$ python -q
>>> import numpy as np
>>> from numpy import linalg as LA
>>> np.set_printoptions(suppress=True, linewidth=140)
>>> def tidy(a):
...     return np.round(a, 2) + 0
... 
>>> E = np.load("out5.npy")
>>> tidy(E)
array([[  0.  ,   0.04, -12.03, -23.96,  -2.98, -12.02, -21.07,  -3.04],
       [  0.02,  -0.03, -19.97, -40.12,  -5.01, -19.97, -35.03,  -5.02],
       [ -0.02,  -0.02,   7.93,  16.07,   1.92,   8.02,  14.01,   2.06],
       [ -0.02,  -0.01, -24.01, -48.02,  -6.05, -23.94, -41.98,  -6.02],
       [  0.08,  -0.06,  24.  ,  48.05,   6.09,  23.98,  42.03,   5.92]])
>>> [round(float(x), 2) for x in LA.svd(E, compute_uv=False)[:3]]
[127.23, 0.19, 0.13]
>>> tidy(LA.norm(E, 2) / LA.norm(E))
np.float64(1.0)
>>> LA.matrix_rank(E, rtol=0.1)
np.int64(1)
>>> LA.cond(E) > 100
np.True_
>>> x = np.array([-4, 0, 5, -1, 1, -1, 1, 3])
>>> tidy(E @ np.eye(8)[6])
array([-21.07, -35.03,  14.01, -41.98,  42.03])
>>> LA.norm(E @ x) <= LA.norm(E, 2) * LA.norm(x) + 1e-9
np.True_
>>> tidy(np.einsum("ij,j->i", E, x))
array([ -57.34,  -94.94,   37.74, -114.1 ,  113.55])
>>> tidy(E @ (2 * x))
array([-114.68, -189.87,   75.48, -228.2 ,  227.1 ])
>>> tidy(E @ x)
array([ -57.34,  -94.94,   37.74, -114.1 ,  113.55])
>>> tidy((E * x).sum(axis=1))
array([ -57.34,  -94.94,   37.74, -114.1 ,  113.55])
>>> A2 = E / np.sqrt((E ** 2).mean(axis=1, keepdims=True))
>>> tidy(LA.norm(A2, axis=1))
array([2.83, 2.83, 2.83, 2.83, 2.83])
>>> LA.matrix_rank(A2) == LA.matrix_rank(E)
np.True_
>>> mat = np.load("case9.npy")
>>> mat
array([[-3,  0,  0,  0,  0,  0,  0,  0,  0,  0,  0,  0],
       [ 0,  1,  0,  0,  0,  0,  0,  0,  0,  0,  0,  0],
       [ 0,  0, -1,  0,  0,  0,  0,  0,  0,  0,  0,  0],
       [ 0,  0,  0,  3,  0,  0,  0,  0,  0,  0,  0,  0],
       [ 0,  0,  0,  0, -3,  0,  0,  0,  0,  0,  0,  0],
       [ 0,  0,  0,  0,  0, -1,  0,  0,  0,  0,  0,  0],
       [ 0,  0,  0,  0,  0,  0,  1,  0,  0,  0,  0,  0],
       [ 0,  0,  0,  0,  0,  0,  0, -1,  0,  0,  0,  0],
       [ 0,  0,  0,  0,  0,  0,  0,  0, -2,  0,  0,  0],
       [ 0,  0,  0,  0,  0,  0,  0,  0,  0, -3,  0,  0],
       [ 0,  0,  0,  0,  0,  0,  0,  0,  0,  0, -1,  0],
       [ 0,  0,  0,  0,  0,  0,  0,  0,  0,  0,  0,  3]])
>>> mat[:, 6] @ mat[:, 5]
np.int64(0)
>>> tidy(LA.svd(mat, compute_uv=False))
array([3., 3., 3., 3., 3., 2., 1., 1., 1., 1., 1., 1.])
>>> tidy(LA.pinv(mat))
array([[-0.33,  0.  ,  0.  ,  0.  ,  0.  ,  0.  ,  0.  ,  0.  ,  0.  ,  0.  ,  0.  ,  0.  ],
       [ 0.  ,  1.  ,  0.  ,  0.  ,  0.  ,  0.  ,  0.  ,  0.  ,  0.  ,  0.  ,  0.  ,  0.  ],
       [ 0.  ,  0.  , -1.  ,  0.  ,  0.  ,  0.  ,  0.  ,  0.  ,  0.  ,  0.  ,  0.  ,  0.  ],
       [ 0.  ,  0.  ,  0.  ,  0.33,  0.  ,  0.  ,  0.  ,  0.  ,  0.  ,  0.  ,  0.  ,  0.  ],
       [ 0.  ,  0.  ,  0.  ,  0.  , -0.33,  0.  ,  0.  ,  0.  ,  0.  ,  0.  ,  0.  ,  0.  ],
       [ 0.  ,  0.  ,  0.  ,  0.  ,  0.  , -1.  ,  0.  ,  0.  ,  0.  ,  0.  ,  0.  ,  0.  ],
       [ 0.  ,  0.  ,  0.  ,  0.  ,  0.  ,  0.  ,  1.  ,  0.  ,  0.  ,  0.  ,  0.  ,  0.  ],
       [ 0.  ,  0.  ,  0.  ,  0.  ,  0.  ,  0.  ,  0.  , -1.  ,  0.  ,  0.  ,  0.  ,  0.  ],
       [ 0.  ,  0.  ,  0.  ,  0.  ,  0.  ,  0.  ,  0.  ,  0.  , -0.5 ,  0.  ,  0.  ,  0.  ],
       [ 0.  ,  0.  ,  0.  ,  0.  ,  0.  ,  0.  ,  0.  ,  0.  ,  0.  , -0.33,  0.  ,  0.  ],
       [ 0.  ,  0.  ,  0.  ,  0.  ,  0.  ,  0.  ,  0.  ,  0.  ,  0.  ,  0.  , -1.  ,  0.  ],
       [ 0.  ,  0.  ,  0.  ,  0.  ,  0.  ,  0.  ,  0.  ,  0.  ,  0.  ,  0.  ,  0.  ,  0.33]])
>>> mat @ mat.T
array([[9, 0, 0, 0, 0, 0, 0, 0, 0, 0, 0, 0],
       [0, 1, 0, 0, 0, 0, 0, 0, 0, 0, 0, 0],
       [0, 0, 1, 0, 0, 0, 0, 0, 0, 0, 0, 0],
       [0, 0, 0, 9, 0, 0, 0, 0, 0, 0, 0, 0],
       [0, 0, 0, 0, 9, 0, 0, 0, 0, 0, 0, 0],
       [0, 0, 0, 0, 0, 1, 0, 0, 0, 0, 0, 0],
       [0, 0, 0, 0, 0, 0, 1, 0, 0, 0, 0, 0],
       [0, 0, 0, 0, 0, 0, 0, 1, 0, 0, 0, 0],
       [0, 0, 0, 0, 0, 0, 0, 0, 4, 0, 0, 0],
       [0, 0, 0, 0, 0, 0, 0, 0, 0, 9, 0, 0],
       [0, 0, 0, 0, 0, 0, 0, 0, 0, 0, 1, 0],
       [0, 0, 0, 0, 0, 0, 0, 0, 0, 0, 0, 9]])
>>> mat.T @ mat
array([[9, 0, 0, 0, 0, 0, 0, 0, 0, 0, 0, 0],
       [0, 1, 0, 0, 0, 0, 0, 0, 0, 0, 0, 0],
       [0, 0, 1, 0, 0, 0, 0, 0, 0, 0, 0, 0],
       [0, 0, 0, 9, 0, 0, 0, 0, 0, 0, 0, 0],
       [0, 0, 0, 0, 9, 0, 0, 0, 0, 0, 0, 0],
       [0, 0, 0, 0, 0, 1, 0, 0, 0, 0, 0, 0],
       [0, 0, 0, 0, 0, 0, 1, 0, 0, 0, 0, 0],
       [0, 0, 0, 0, 0, 0, 0, 1, 0, 0, 0, 0],
       [0, 0, 0, 0, 0, 0, 0, 0, 4, 0, 0, 0],
       [0, 0, 0, 0, 0, 0, 0, 0, 0, 9, 0, 0],
       [0, 0, 0, 0, 0, 0, 0, 0, 0, 0, 1, 0],
       [0, 0, 0, 0, 0, 0, 0, 0, 0, 0, 0, 9]])
>>> tidy(np.sort(LA.eigvals(mat)))
array([-3., -3., -3., -2., -1., -1., -1., -1.,  1.,  1.,  3.,  3.])
>>> mat @ mat
array([[9, 0, 0, 0, 0, 0, 0, 0, 0, 0, 0, 0],
       [0, 1, 0, 0, 0, 0, 0, 0, 0, 0, 0, 0],
       [0, 0, 1, 0, 0, 0, 0, 0, 0, 0, 0, 0],
       [0, 0, 0, 9, 0, 0, 0, 0, 0, 0, 0, 0],
       [0, 0, 0, 0, 9, 0, 0, 0, 0, 0, 0, 0],
       [0, 0, 0, 0, 0, 1, 0, 0, 0, 0, 0, 0],
       [0, 0, 0, 0, 0, 0, 1, 0, 0, 0, 0, 0],
       [0, 0, 0, 0, 0, 0, 0, 1, 0, 0, 0, 0],
       [0, 0, 0, 0, 0, 0, 0, 0, 4, 0, 0, 0],
       [0, 0, 0, 0, 0, 0, 0, 0, 0, 9, 0, 0],
       [0, 0, 0, 0, 0, 0, 0, 0, 0, 0, 1, 0],
       [0, 0, 0, 0, 0, 0, 0, 0, 0, 0, 0, 9]])
>>> f, r1 = mat[1], mat[8]
>>> f @ r1
np.int64(0)
>>> f @ f
np.int64(1)
>>> pr = (f @ r1) / (f @ f) * f
>>> tidy(LA.norm(f + r1) ** 2 + LA.norm(f - r1) ** 2)
np.float64(10.0)
>>> np.outer(f, r1)
array([[ 0,  0,  0,  0,  0,  0,  0,  0,  0,  0,  0,  0],
       [ 0,  0,  0,  0,  0,  0,  0,  0, -2,  0,  0,  0],
       [ 0,  0,  0,  0,  0,  0,  0,  0,  0,  0,  0,  0],
       [ 0,  0,  0,  0,  0,  0,  0,  0,  0,  0,  0,  0],
       [ 0,  0,  0,  0,  0,  0,  0,  0,  0,  0,  0,  0],
       [ 0,  0,  0,  0,  0,  0,  0,  0,  0,  0,  0,  0],
       [ 0,  0,  0,  0,  0,  0,  0,  0,  0,  0,  0,  0],
       [ 0,  0,  0,  0,  0,  0,  0,  0,  0,  0,  0,  0],
       [ 0,  0,  0,  0,  0,  0,  0,  0,  0,  0,  0,  0],
       [ 0,  0,  0,  0,  0,  0,  0,  0,  0,  0,  0,  0],
       [ 0,  0,  0,  0,  0,  0,  0,  0,  0,  0,  0,  0],
       [ 0,  0,  0,  0,  0,  0,  0,  0,  0,  0,  0,  0]])
>>> evals, vecs = LA.eigh(mat)
>>> x = np.array([4, 3, 5, 4, 1, 3, 2, 5, 1, 4, 5, 3])
>>> x @ mat @ x
np.int64(-97)
>>> np.abs(mat).sum(axis=1).max(), np.abs(evals).max()
(np.int64(3), np.float64(3.0))
>>> tidy(LA.eigvalsh(mat[1:, 1:]))
array([-3., -3., -2., -1., -1., -1., -1.,  1.,  1.,  3.,  3.])
>>> tidy(x @ mat @ x / (x @ x)), evals[0], evals[-1]
(np.float64(-0.62), np.float64(-3.0), np.float64(3.0))
>>> vecs * np.abs(evals) @ vecs.T
array([[3., 0., 0., 0., 0., 0., 0., 0., 0., 0., 0., 0.],
       [0., 1., 0., 0., 0., 0., 0., 0., 0., 0., 0., 0.],
       [0., 0., 1., 0., 0., 0., 0., 0., 0., 0., 0., 0.],
       [0., 0., 0., 3., 0., 0., 0., 0., 0., 0., 0., 0.],
       [0., 0., 0., 0., 3., 0., 0., 0., 0., 0., 0., 0.],
       [0., 0., 0., 0., 0., 1., 0., 0., 0., 0., 0., 0.],
       [0., 0., 0., 0., 0., 0., 1., 0., 0., 0., 0., 0.],
       [0., 0., 0., 0., 0., 0., 0., 1., 0., 0., 0., 0.],
       [0., 0., 0., 0., 0., 0., 0., 0., 2., 0., 0., 0.],
       [0., 0., 0., 0., 0., 0., 0., 0., 0., 3., 0., 0.],
       [0., 0., 0., 0., 0., 0., 0., 0., 0., 0., 1., 0.],
       [0., 0., 0., 0., 0., 0., 0., 0., 0., 0., 0., 3.]])
>>> F = np.load("mat.npy")
>>> F
array([[ 10.,   6.,   3.,  -1.],
       [  0.,   0.,  -3.,  -3.],
       [-24., -14.,  -6.,   4.],
       [ 24.,  14.,   3.,  -7.]])
>>> r = LA.matrix_rank(F)
>>> r
np.int64(3)
>>> N = LA.svd(F)[2][r:].T
>>> [int(LA.matrix_rank(F[:i])) for i in range(1, len(F) + 1)]
[1, 2, 3, 3]
>>> tidy(N[:, 0] / N[np.abs(N[:, 0]).round(6).argmax(), 0])
array([ 1., -1., -1.,  1.])
>>> LA.matrix_rank(F.T @ F), LA.matrix_rank(F @ F.T)
(np.int64(3), np.int64(3))
>>> [int(LA.matrix_rank(np.delete(F, i, axis=0))) for i in range(4)]
[2, 3, 3, 3]
>>> N.shape
(4, 1)
>>> tidy(N @ N.T)
array([[ 0.25, -0.25, -0.25,  0.25],
       [-0.25,  0.25,  0.25, -0.25],
       [-0.25,  0.25,  0.25, -0.25],
       [ 0.25, -0.25, -0.25,  0.25]])
>>> left, s, VT = LA.svd(F)
>>> vecs = VT[:(s > 1e-8).sum()]
>>> rng = np.random.default_rng(6589)
>>> x = F[0] + 3 * F[1] + rng.integers(2) * np.eye(4)[1]
>>> x
array([ 10.,   6.,  -6., -10.])
>>> tidy(vecs.T @ vecs)
array([[ 0.75,  0.25,  0.25, -0.25],
       [ 0.25,  0.75, -0.25,  0.25],
       [ 0.25, -0.25,  0.75,  0.25],
       [-0.25,  0.25,  0.25,  0.75]])
>>> tidy(np.diag(vecs.T @ vecs))
array([0.75, 0.75, 0.75, 0.75])
>>> np.allclose(vecs.T @ vecs @ x, x)
True
>>> W0 = np.load("w.npy")
>>> W0
array([[ 0.,  3., -4.,  3.],
       [ 0.,  4.,  0.,  0.],
       [ 0., -3.,  4., -3.],
       [ 0., -3.,  0.,  1.]])
>>> left, s, VT = LA.svd(W0)
>>> tidy(s)
array([8.67, 4.3 , 0.61, 0.  ])
>>> A2 = left[:, :3] @ np.diag(s[:3]) @ VT[:3]
>>> tidy(LA.norm(W0 - A2, 2)), s[3]
(np.float64(0.0), np.float64(0.0))
>>> tidy(A2)
array([[ 0.,  3., -4.,  3.],
       [ 0.,  4.,  0.,  0.],
       [ 0., -3.,  4., -3.],
       [ 0., -3.,  0.,  1.]])
>>> LA.matrix_rank(W0, rtol=0.05)
np.int64(3)
>>> tidy(np.abs(W0 - A2).max())
np.float64(0.0)
>>> z = rng.permutation(4)
>>> z
array([0, 1, 2, 3])
>>> A2 = W0[z][:, z]
>>> A2
array([[ 0.,  3., -4.,  3.],
       [ 0.,  4.,  0.,  0.],
       [ 0., -3.,  4., -3.],
       [ 0., -3.,  0.,  1.]])
>>> np.trace(A2)
np.float64(9.0)
>>> np.allclose(A2, W0)
True
>>> tidy(LA.det(A2)), tidy(LA.det(W0[z]))
(np.float64(0.0), np.float64(0.0))
>>> K = np.loadtxt("block11.csv", delimiter=",")
>>> K
array([[5., 1., 0., 0., 0., 0., 0., 0., 0., 0.],
       [0., 5., 1., 0., 0., 0., 0., 0., 0., 0.],
       [0., 0., 5., 1., 0., 0., 0., 0., 0., 0.],
       [0., 0., 0., 5., 1., 0., 0., 0., 0., 0.],
       [0., 0., 0., 0., 5., 1., 0., 0., 0., 0.],
       [0., 0., 0., 0., 0., 5., 1., 0., 0., 0.],
       [0., 0., 0., 0., 0., 0., 5., 1., 0., 0.],
       [0., 0., 0., 0., 0., 0., 0., 5., 1., 0.],
       [0., 0., 0., 0., 0., 0., 0., 0., 5., 1.],
       [0., 0., 0., 0., 0., 0., 0., 0., 0., 5.]])
>>> np.allclose(K @ K.T, K.T @ K)
False
>>> K @ K
array([[25., 10.,  1.,  0.,  0.,  0.,  0.,  0.,  0.,  0.],
       [ 0., 25., 10.,  1.,  0.,  0.,  0.,  0.,  0.,  0.],
       [ 0.,  0., 25., 10.,  1.,  0.,  0.,  0.,  0.,  0.],
       [ 0.,  0.,  0., 25., 10.,  1.,  0.,  0.,  0.,  0.],
       [ 0.,  0.,  0.,  0., 25., 10.,  1.,  0.,  0.,  0.],
       [ 0.,  0.,  0.,  0.,  0., 25., 10.,  1.,  0.,  0.],
       [ 0.,  0.,  0.,  0.,  0.,  0., 25., 10.,  1.,  0.],
       [ 0.,  0.,  0.,  0.,  0.,  0.,  0., 25., 10.,  1.],
       [ 0.,  0.,  0.,  0.,  0.,  0.,  0.,  0., 25., 10.],
       [ 0.,  0.,  0.,  0.,  0.,  0.,  0.,  0.,  0., 25.]])
>>> tidy(np.sort(np.abs(LA.eigvals(K))))
array([5., 5., 5., 5., 5., 5., 5., 5., 5., 5.])
>>> LA.determinant(K)
Traceback (most recent call last):
  File "<python-input-82>", line 1, in <module>
    LA.determinant(K)
    ^^^^^^^^^^^^^^
AttributeError: module 'numpy.linalg' has no attribute 'determinant'
>>> (K + K.T) / 2
array([[5. , 0.5, 0. , 0. , 0. , 0. , 0. , 0. , 0. , 0. ],
       [0.5, 5. , 0.5, 0. , 0. , 0. , 0. , 0. , 0. , 0. ],
       [0. , 0.5, 5. , 0.5, 0. , 0. , 0. , 0. , 0. , 0. ],
       [0. , 0. , 0.5, 5. , 0.5, 0. , 0. , 0. , 0. , 0. ],
       [0. , 0. , 0. , 0.5, 5. , 0.5, 0. , 0. , 0. , 0. ],
       [0. , 0. , 0. , 0. , 0.5, 5. , 0.5, 0. , 0. , 0. ],
       [0. , 0. , 0. , 0. , 0. , 0.5, 5. , 0.5, 0. , 0. ],
       [0. , 0. , 0. , 0. , 0. , 0. , 0.5, 5. , 0.5, 0. ],
       [0. , 0. , 0. , 0. , 0. , 0. , 0. , 0.5, 5. , 0.5],
       [0. , 0. , 0. , 0. , 0. , 0. , 0. , 0. , 0.5, 5. ]])
>>> T = np.stack([K, 4 * K, K[::-1]])
>>> T.sum(axis=0)
array([[25.,  5.,  0.,  0.,  0.,  0.,  0.,  0.,  0.,  5.],
       [ 0., 25.,  5.,  0.,  0.,  0.,  0.,  0.,  5.,  1.],
       [ 0.,  0., 25.,  5.,  0.,  0.,  0.,  5.,  1.,  0.],
       [ 0.,  0.,  0., 25.,  5.,  0.,  5.,  1.,  0.,  0.],
       [ 0.,  0.,  0.,  0., 25., 10.,  1.,  0.,  0.,  0.],
       [ 0.,  0.,  0.,  0.,  5., 26.,  5.,  0.,  0.,  0.],
       [ 0.,  0.,  0.,  5.,  1.,  0., 25.,  5.,  0.,  0.],
       [ 0.,  0.,  5.,  1.,  0.,  0.,  0., 25.,  5.,  0.],
       [ 0.,  5.,  1.,  0.,  0.,  0.,  0.,  0., 25.,  5.],
       [ 5.,  1.,  0.,  0.,  0.,  0.,  0.,  0.,  0., 25.]])
>>> LA.matrix_rank(T)
array([10, 10, 10])
>>> T.shape
(3, 10, 10)
